$ python3 -q
>>> import numpy as np
>>> np.set_printoptions(precision=3, suppress=True, linewidth=120, sign=" ")
>>> M = np.minimum.outer(np.arange(1, 6), np.arange(1, 6)) * -3
>>> M
array([[ -3,  -3,  -3,  -3,  -3],
       [ -3,  -6,  -6,  -6,  -6],
       [ -3,  -6,  -9,  -9,  -9],
       [ -3,  -6,  -9, -12, -12],
       [ -3,  -6,  -9, -12, -15]])
>>> M.mean(axis=0)
array([-3. , -5.4, -7.2, -8.4, -9. ])
>>> np.unravel_index(np.abs(M).argmax(), M.shape)
(np.int64(4), np.int64(4))
>>> f = np.array([1, 1, 2])
>>> np.correlate(M[4], M[1], "full")
array([  18,   54,  108,  180,  261,  234,  189,  126,   45])
>>> np.array([np.convolve(row, f, "same") for row in M])
array([[ -6, -12, -12, -12,  -9],
       [ -9, -18, -24, -24, -18],
       [ -9, -21, -30, -36, -27],
       [ -9, -21, -33, -42, -36],
       [ -9, -21, -33, -45, -39]])
>>> np.allclose(M @ M.T, M.T @ M)
True
>>> np.allclose(M, M.T)
True
>>> np.sort(np.abs(np.linalg.eigvals(M)))
array([  0.815,   1.06 ,   1.749,   4.346,  37.031])
>>> (M + M.T) / 2
array([[ -3.,  -3.,  -3.,  -3.,  -3.],
       [ -3.,  -6.,  -6.,  -6.,  -6.],
       [ -3.,  -6.,  -9.,  -9.,  -9.],
       [ -3.,  -6.,  -9., -12., -12.],
       [ -3.,  -6.,  -9., -12., -15.]])
>>> np.linalg.matrix_power(M, 3)
array([[ -1485,  -2835,  -3942,  -4725,  -5130],
       [ -2835,  -5427,  -7560,  -9072,  -9855],
       [ -3942,  -7560, -10557, -12690, -13797],
       [ -4725,  -9072, -12690, -15282, -16632],
       [ -5130,  -9855, -13797, -16632, -18117]])
>>> w, V = np.linalg.eig(M)
>>> round(np.prod(w), 3)
np.float64(-243.0)
>>> mat = np.load("case17.npy")
>>> mat
array([[ 1.   ,  0.2  ,  0.04 ,  0.008,  0.002,  0.   ,  0.   ],
       [ 0.2  ,  1.   ,  0.2  ,  0.04 ,  0.008,  0.002,  0.   ],
       [ 0.04 ,  0.2  ,  1.   ,  0.2  ,  0.04 ,  0.008,  0.002],
       [ 0.008,  0.04 ,  0.2  ,  1.   ,  0.2  ,  0.04 ,  0.008],
       [ 0.002,  0.008,  0.04 ,  0.2  ,  1.   ,  0.2  ,  0.04 ],
       [ 0.   ,  0.002,  0.008,  0.04 ,  0.2  ,  1.   ,  0.2  ],
       [ 0.   ,  0.   ,  0.002,  0.008,  0.04 ,  0.2  ,  1.   ]])
>>> x = np.ones(7)
>>> for _ in range(5):
...     x = mat @ x
...     x /= np.linalg.norm(x)
...     print(round(x @ mat @ x, 3))
... 
1.424
1.431
1.434
1.436
1.437
>>> round(float(np.linalg.eigvalsh(mat)[-1]), 3)
1.439
>>> x
array([ 0.252,  0.378,  0.437,  0.453,  0.437,  0.378,  0.252])
>>> f = np.array([3, -1, -5, 1, -2])
>>> M2 = M + np.outer(f, np.eye(5)[0])
>>> M2
array([[  0.,  -3.,  -3.,  -3.,  -3.],
       [ -4.,  -6.,  -6.,  -6.,  -6.],
       [ -8.,  -6.,  -9.,  -9.,  -9.],
       [ -2.,  -6.,  -9., -12., -12.],
       [ -5.,  -6.,  -9., -12., -15.]])
>>> round(np.linalg.det(M2) / np.linalg.det(M), 3), round(1 + np.linalg.solve(M, f)[0], 3)
(np.float64(-1.333), np.float64(-1.333))
>>> np.linalg.matrix_rank(M2 - M)
np.int64(1)
>>> w, V = np.linalg.eigh(mat)
>>> x = np.array([2, -3, -1, 3, -2, 3, -3])
>>> np.round(x @ mat @ x / (x @ x), 3), round(float(w[0]), 3), round(float(w[-1]), 3)
(np.float64(0.77), 0.683, 1.439)
>>> np.abs(mat).sum(axis=1).max(), round(np.abs(w).max(), 3)
(np.float64(1.496), np.float64(1.439))
>>> x @ mat @ x
np.float64(34.64)
>>> f = np.array([5, 4, 5, 2, 2, 2, 5, 1, 5])
>>> v = np.array([7, 0, 5, 0])
>>> m1 = f[:, None] + v[None, :]
>>> m1
array([[ 12,   5,  10,   5],
       [ 11,   4,   9,   4],
       [ 12,   5,  10,   5],
       [  9,   2,   7,   2],
       [  9,   2,   7,   2],
       [  9,   2,   7,   2],
       [ 12,   5,  10,   5],
       [  8,   1,   6,   1],
       [ 12,   5,  10,   5]])
>>> # row 2 repeats row 0
>>> M2 = m1 / np.sqrt((m1 ** 2).mean(axis=1, keepdims=True))
>>> m1 - m1.mean(axis=1, keepdims=True)
array([[ 4., -3.,  2., -3.],
       [ 4., -3.,  2., -3.],
       [ 4., -3.,  2., -3.],
       [ 4., -3.,  2., -3.],
       [ 4., -3.,  2., -3.],
       [ 4., -3.,  2., -3.],
       [ 4., -3.,  2., -3.],
       [ 4., -3.,  2., -3.],
       [ 4., -3.,  2., -3.]])
>>> np.linalg.matrix_rank(M2) == np.linalg.matrix_rank(m1)
np.True_
>>> np.linalg.cond(m1) > 100
np.True_
>>> round(np.linalg.norm(m1, 2) / np.linalg.norm(m1), 3)
np.float64(0.996)
>>> np.linalg.matrix_rank(m1, rtol=0.1)
np.int64(1)
>>> M2 = np.array([[0, 2, -1, -1, 0, -2, 1, 1, -1],
...     [-2, 1, -2, -1, 1, 1, -1, 2, -1],
...     [-2, -2, 2, -1, 0, -1, -1, -2, -2],
...     [-2, 0, 0, 2, 2, 2, 1, 0, -1],
...     [0, 1, 2, 0, 2, 1, 1, -2, -1],
...     [2, -1, 1, 0, 1, 1, 2, 1, 2],
...     [-2, 0, 1, 0, -2, -2, 0, 2, 2],
...     [-2, -1, 2, 0, 1, -2, -1, -2, -2],
...     [0, 1, 0, 0, 0, 2, -1, 0, -1]])
>>> E = np.tril(M2)
>>> E
array([[ 0,  0,  0,  0,  0,  0,  0,  0,  0],
       [-2,  1,  0,  0,  0,  0,  0,  0,  0],
       [-2, -2,  2,  0,  0,  0,  0,  0,  0],
       [-2,  0,  0,  2,  0,  0,  0,  0,  0],
       [ 0,  1,  2,  0,  2,  0,  0,  0,  0],
       [ 2, -1,  1,  0,  1,  1,  0,  0,  0],
       [-2,  0,  1,  0, -2, -2,  0,  0,  0],
       [-2, -1,  2,  0,  1, -2, -1, -2,  0],
       [ 0,  1,  0,  0,  0,  2, -1,  0, -1]])
>>> # rank 8
>>> np.linalg.matrix_power(E, 2)
array([[ 0,  0,  0,  0,  0,  0,  0,  0,  0],
       [-2,  1,  0,  0,  0,  0,  0,  0,  0],
       [ 0, -6,  4,  0,  0,  0,  0,  0,  0],
       [-4,  0,  0,  4,  0,  0,  0,  0,  0],
       [-6, -1,  8,  0,  4,  0,  0,  0,  0],
       [ 2, -3,  5,  0,  3,  1,  0,  0,  0],
       [-6, -2, -4,  0, -6, -2,  0,  0,  0],
       [ 0,  0, -1,  0,  0,  4,  2,  4,  0],
       [ 4, -2,  1,  0,  4,  2,  1,  0,  1]])
>>> np.allclose(E @ E.T, E.T @ E)
False
>>> np.sort(np.abs(np.linalg.eigvals(E)))
array([ 0.,  0.,  1.,  1.,  1.,  2.,  2.,  2.,  2.])
>>> round(float(np.linalg.det(E)), 3)
0.0
>>> E @ E
array([[ 0,  0,  0,  0,  0,  0,  0,  0,  0],
       [-2,  1,  0,  0,  0,  0,  0,  0,  0],
       [ 0, -6,  4,  0,  0,  0,  0,  0,  0],
       [-4,  0,  0,  4,  0,  0,  0,  0,  0],
       [-6, -1,  8,  0,  4,  0,  0,  0,  0],
       [ 2, -3,  5,  0,  3,  1,  0,  0,  0],
       [-6, -2, -4,  0, -6, -2,  0,  0,  0],
       [ 0,  0, -1,  0,  0,  4,  2,  4,  0],
       [ 4, -2,  1,  0,  4,  2,  1,  0,  1]])
>>> rk = np.linalg.matrix_rank(E)
>>> rk
np.int64(8)
>>> ns = np.linalg.svd(E)[2][rk:].T
>>> [int(np.linalg.matrix_rank(E[:i])) for i in range(1, len(E) + 1)]
[0, 1, 2, 3, 4, 5, 6, 7, 8]
>>> ns.shape
(9, 1)
>>> np.round(ns[:, 0] / ns[np.abs(ns[:, 0]).round(6).argmax(), 0], 3) + 0
array([ 0. ,  0. ,  0. ,  0. ,  0. ,  0. ,  1. , -0.5, -1. ])
>>> np.linalg.matrix_rank(E.T @ E), np.linalg.matrix_rank(E @ E.T)
(np.int64(8), np.int64(8))
>>> E @ E
array([[ 0,  0,  0,  0,  0,  0,  0,  0,  0],
       [-2,  1,  0,  0,  0,  0,  0,  0,  0],
       [ 0, -6,  4,  0,  0,  0,  0,  0,  0],
       [-4,  0,  0,  4,  0,  0,  0,  0,  0],
       [-6, -1,  8,  0,  4,  0,  0,  0,  0],
       [ 2, -3,  5,  0,  3,  1,  0,  0,  0],
       [-6, -2, -4,  0, -6, -2,  0,  0,  0],
       [ 0,  0, -1,  0,  0,  4,  2,  4,  0],
       [ 4, -2,  1,  0,  4,  2,  1,  0,  1]])
>>> np.linalg.matrix_rank(E - E[0, 0] * np.eye(9))
np.int64(8)
>>> [round(float(x), 3) for x in np.linalg.svd(E, compute_uv=False)[:3]]
[6.113, 4.227, 3.213]
>>> f = np.array([-2, -1, 1, -2, -2, -1, -1])
>>> rng = np.random.default_rng(74)
>>> feats = np.outer(rng.normal(size=36), f) + 0.1 * rng.normal(size=(36, 7))
>>> feats.round(3) + 0
array([[-0.505, -0.173,  0.241, -0.287, -0.619, -0.218, -0.033],
       [-0.631, -0.252,  0.25 , -0.591, -0.301, -0.398, -0.199],
       [-1.499, -0.83 ,  0.984, -1.578, -1.265, -0.658, -0.554],
       [ 0.462,  0.149, -0.245,  0.619,  0.286,  0.275,  0.331],
       [ 1.739,  0.768, -0.764,  1.802,  1.853,  0.979,  0.759],
       [ 0.611,  0.271, -0.388,  0.622,  0.572,  0.514,  0.434],
       [-0.093, -0.056,  0.266, -0.15 ,  0.027, -0.172, -0.035],
       [-0.193, -0.056,  0.115, -0.361, -0.319, -0.324, -0.393],
       [ 0.429,  0.072, -0.253,  0.605,  0.215,  0.142,  0.165],
       [-1.564, -0.884,  0.96 , -1.722, -1.547, -0.686, -0.762],
       [-3.024, -1.395,  1.533, -2.955, -3.068, -1.433, -1.594],
       [-2.071, -1.036,  1.083, -1.846, -2.036, -0.871, -1.024],
       [ 0.662,  0.283, -0.328,  0.609,  0.521,  0.341,  0.261],
       [-0.001, -0.054,  0.155, -0.111, -0.175,  0.028, -0.126],
       [-0.687, -0.251,  0.428, -0.616, -0.638, -0.339, -0.433],
       [-0.443, -0.038,  0.338, -0.522, -0.672, -0.134, -0.212],
       [ 2.032,  1.022, -1.101,  2.209,  2.07 ,  1.112,  1.088],
       [ 2.895,  1.402, -1.435,  2.937,  2.932,  1.472,  1.452],
       [-0.256, -0.151,  0.007, -0.167, -0.072, -0.241, -0.074],
       [-2.99 , -1.437,  1.448, -2.861, -2.983, -1.505, -1.539],
       [-0.425, -0.194,  0.216, -0.684, -0.675, -0.473, -0.149],
       [-1.702, -0.709,  1.094, -1.718, -1.847, -0.878, -0.962],
       [-0.465, -0.019,  0.331, -0.2  , -0.513, -0.205, -0.276],
       [-0.229, -0.072,  0.097, -0.242, -0.092,  0.   , -0.057],
       [ 2.016,  0.889, -0.968,  1.815,  1.914,  0.999,  1.055],
       [-2.56 , -1.451,  1.301, -2.537, -2.522, -1.318, -1.395],
       [ 1.729,  0.899, -0.809,  1.461,  1.528,  0.788,  0.991],
       [-0.704, -0.392,  0.276, -0.687, -0.71 , -0.388, -0.407],
       [-0.454, -0.066,  0.139, -0.229, -0.62 , -0.417, -0.077],
       [ 2.404,  1.451, -1.227,  2.508,  2.72 ,  1.212,  1.211],
       [-0.997, -0.432,  0.521, -1.05 , -0.82 , -0.392, -0.573],
       [ 1.695,  0.678, -0.964,  1.649,  1.68 ,  0.81 ,  0.73 ],
       [-2.588, -1.332,  1.466, -2.561, -2.628, -1.142, -1.427],
       [-1.537, -0.925,  0.929, -1.489, -1.563, -0.832, -0.873],
       [ 0.477,  0.033, -0.175,  0.438,  0.512,  0.065,  0.347],
       [ 0.673,  0.228, -0.343,  0.767,  0.595,  0.414,  0.54 ]])
>>> cen = feats - feats.mean(axis=0)
>>> U, s, Vt = np.linalg.svd(cen, full_matrices=False)
>>> np.abs(Vt[-1])
array([ 0.489,  0.188,  0.706,  0.252,  0.078,  0.397,  0.006])
>>> np.round(cen.mean(axis=0), 3) + 0
array([ 0.,  0.,  0.,  0.,  0.,  0.,  0.])
>>> Vt[0] * np.sign(Vt[0, np.abs(Vt[0]).argmax()])
array([ 0.499,  0.246, -0.26 ,  0.495,  0.5  ,  0.247,  0.258])
>>> s
array([ 17.977,   0.805,   0.655,   0.642,   0.619,   0.5  ,   0.419])
>>> np.round((s ** 2).sum() ** 2 / (s ** 4).sum(), 3)
np.float64(1.014)
>>> M2 = feats + rng.integers(-2, 3, (36, 1)) @ rng.integers(-2, 3, (1, 7))
>>> M2.round(3) + 0
array([[-0.505,  1.827, -3.759, -2.287, -2.619, -0.218,  1.967],
       [-0.631, -0.252,  0.25 , -0.591, -0.301, -0.398, -0.199],
       [-1.499,  0.17 , -1.016, -2.578, -2.265, -0.658,  0.446],
       [ 0.462,  1.149, -2.245, -0.381, -0.714,  0.275,  1.331],
       [ 1.739, -1.232,  3.236,  3.802,  3.853,  0.979, -1.241],
       [ 0.611,  1.271, -2.388, -0.378, -0.428,  0.514,  1.434],
       [-0.093,  0.944, -1.734, -1.15 , -0.973, -0.172,  0.965],
       [-0.193,  1.944, -3.885, -2.361, -2.319, -0.324,  1.607],
       [ 0.429,  0.072, -0.253,  0.605,  0.215,  0.142,  0.165],
       [-1.564,  1.116, -3.04 , -3.722, -3.547, -0.686,  1.238],
       [-3.024, -1.395,  1.533, -2.955, -3.068, -1.433, -1.594],
       [-2.071, -1.036,  1.083, -1.846, -2.036, -0.871, -1.024],
       [ 0.662,  1.283, -2.328, -0.391, -0.479,  0.341,  1.261],
       [-0.001, -2.054,  4.155,  1.889,  1.825,  0.028, -2.126],
       [-0.687,  1.749, -3.572, -2.616, -2.638, -0.339,  1.567],
       [-0.443,  1.962, -3.662, -2.522, -2.672, -0.134,  1.788],
       [ 2.032,  0.022,  0.899,  3.209,  3.07 ,  1.112,  0.088],
       [ 2.895,  3.402, -5.435,  0.937,  0.932,  1.472,  3.452],
       [-0.256,  0.849, -1.993, -1.167, -1.072, -0.241,  0.926],
       [-2.99 , -3.437,  5.448, -0.861, -0.983, -1.505, -3.539],
       [-0.425,  1.806, -3.784, -2.684, -2.675, -0.473,  1.851],
       [-1.702, -2.709,  5.094,  0.282,  0.153, -0.878, -2.962],
       [-0.465,  1.981, -3.669, -2.2  , -2.513, -0.205,  1.724],
       [-0.229,  1.928, -3.903, -2.242, -2.092,  0.   ,  1.943],
       [ 2.016,  1.889, -2.968,  0.815,  0.914,  0.999,  2.055],
       [-2.56 , -0.451, -0.699, -3.537, -3.522, -1.318, -0.395],
       [ 1.729,  2.899, -4.809, -0.539, -0.472,  0.788,  2.991],
       [-0.704, -2.392,  4.276,  1.313,  1.29 , -0.388, -2.407],
       [-0.454,  0.934, -1.861, -1.229, -1.62 , -0.417,  0.923],
       [ 2.404, -0.549,  2.773,  4.508,  4.72 ,  1.212, -0.789],
       [-0.997, -2.432,  4.521,  0.95 ,  1.18 , -0.392, -2.573],
       [ 1.695,  2.678, -4.964, -0.351, -0.32 ,  0.81 ,  2.73 ],
       [-2.588, -3.332,  5.466, -0.561, -0.628, -1.142, -3.427],
       [-1.537, -1.925,  2.929, -0.489, -0.563, -0.832, -1.873],
       [ 0.477,  2.033, -4.175, -1.562, -1.488,  0.065,  2.347],
       [ 0.673,  2.228, -4.343, -1.233, -1.405,  0.414,  2.54 ]])
>>> np.abs(M2 - feats).sum(axis=1)
array([ 12.,   0.,   6.,   6.,  12.,   6.,   6.,  12.,   0.,  12.,   0.,   0.,   6.,  12.,  12.,  12.,   6.,  12.,
         6.,  12.,  12.,  12.,  12.,  12.,   6.,   6.,  12.,  12.,   6.,  12.,  12.,  12.,  12.,   6.,  12.,  12.])
